$ python -q
>>> import numpy as np
>>> np.set_printoptions(precision=1, suppress=True, linewidth=100, legacy="1.25")
>>> rd = lambda a: np.round(a, 1) + 0
>>> mat = np.array([[0, 1, 1, 0, 1, 1],
...     [1, 0, 1, 0, 1, 1],
...     [1, 1, 0, 0, 0, 1],
...     [0, 0, 0, 0, 0, 0],
...     [1, 1, 0, 0, 0, 1],
...     [1, 1, 1, 0, 1, 0]])
>>> evals, evecs = np.linalg.eigh(mat)
>>> vec = np.array([7, 1, 0, 2, 0, 8])
>>> rd(evecs * np.maximum(evals, 0) @ evecs.T)
array([[0.8, 0.8, 0.7, 0. , 0.7, 0.8],
       [0.8, 0.8, 0.7, 0. , 0.7, 0.8],
       [0.7, 0.7, 0.6, 0. , 0.6, 0.7],
       [0. , 0. , 0. , 0. , 0. , 0. ],
       [0.7, 0.7, 0.6, 0. , 0.6, 0.7],
       [0.8, 0.8, 0.7, 0. , 0.7, 0.8]])
>>> print((np.sign(evecs[:, -1].round(6)) == np.sign(evecs[0, -1].round(6))).astype(int))
[1 1 1 0 1 1]
>>> print(rd(vec @ mat @ vec / (vec @ vec)), rd(evals[0]), rd(evals[-1]))
1.2 -1.6 3.6
>>> rd(evecs * np.abs(evals) @ evecs.T)
array([[1.7, 0.7, 0.4, 0. , 0.4, 0.7],
       [0.7, 1.7, 0.4, 0. , 0.4, 0.7],
       [0.4, 0.4, 1.1, 0. , 1.1, 0.4],
       [0. , 0. , 0. , 0. , 0. , 0. ],
       [0.4, 0.4, 1.1, 0. , 1.1, 0.4],
       [0.7, 0.7, 0.4, 0. , 0.4, 1.7]])
>>> X = np.array([[1, 0, 0, 0, 0, 0, 0],
...     [6, 1, 0, 0, 0, 0, 0],
...     [-9, -8, 1, 0, 0, 0, 0],
...     [8, 8, -2, 1, 0, 0, 0],
...     [-5, 4, 7, -2, 1, 0, 0],
...     [-3, 2, -5, -8, 1, 1, 0],
...     [8, 4, -4, -1, 5, -9, 1]])
>>> U, sigma, VT = np.linalg.svd(X)
>>> np.argmax(sigma[:-1] / (sigma[1:] + 1e-6)) + 1
6
>>> rd(sigma)
array([20.7, 10.6, 10. ,  8.3,  2.8,  0.2,  0. ])
>>> other = U[:, :6] @ np.diag(sigma[:6]) @ VT[:6]
>>> print(rd(np.linalg.norm(X - other) / np.linalg.norm(X)))
0.0
>>> rd(np.linalg.norm(X - other, 2)), rd(sigma[6])
(0.0, 0.0)
>>> np.linalg.matrix_rank(other)
6
>>> rd(np.abs(X - other).max())
0.0
>>> print(rd(other))
[[ 1.  0.  0.  0.  0.  0.  0.]
 [ 6.  1.  0.  0.  0.  0.  0.]
 [-9. -8.  1.  0.  0.  0.  0.]
 [ 8.  8. -2.  1.  0.  0.  0.]
 [-5.  4.  7. -2.  1.  0.  0.]
 [-3.  2. -5. -8.  1.  1.  0.]
 [ 8.  4. -4. -1.  5. -9.  1.]]
>>> np.linalg.matrix_rank(X, rtol=0.05)
5
>>> m1 = np.load("run6.npy")
>>> m1
array([[-1., -2.,  0.,  0., -2.,  0., -2.],
       [-2., -1.,  0.,  0., -2.,  0., -2.],
       [ 0.,  0., -1., -2.,  0.,  0.,  0.],
       [ 0.,  0., -2., -1.,  0.,  0.,  0.],
       [-2., -2.,  0.,  0., -1.,  0., -2.],
       [ 0.,  0.,  0.,  0.,  0., -1.,  0.],
       [-2., -2.,  0.,  0., -2.,  0., -1.]])
>>> t3 = np.stack([m1, 2 * m1, m1[::-1]])
>>> print(t3.sum(axis=0))
[[-5. -8.  0.  0. -8.  0. -7.]
 [-6. -3.  0.  0. -6. -1. -6.]
 [-2. -2. -3. -6. -1.  0. -2.]
 [ 0.  0. -8. -4.  0.  0.  0.]
 [-6. -6. -1. -2. -3.  0. -6.]
 [-2. -1.  0.  0. -2. -3. -2.]
 [-7. -8.  0.  0. -8.  0. -5.]]
>>> print(np.einsum("bij,cij->bc", t3, t3))
[[ 63. 126.  29.]
 [126. 252.  58.]
 [ 29.  58.  63.]]
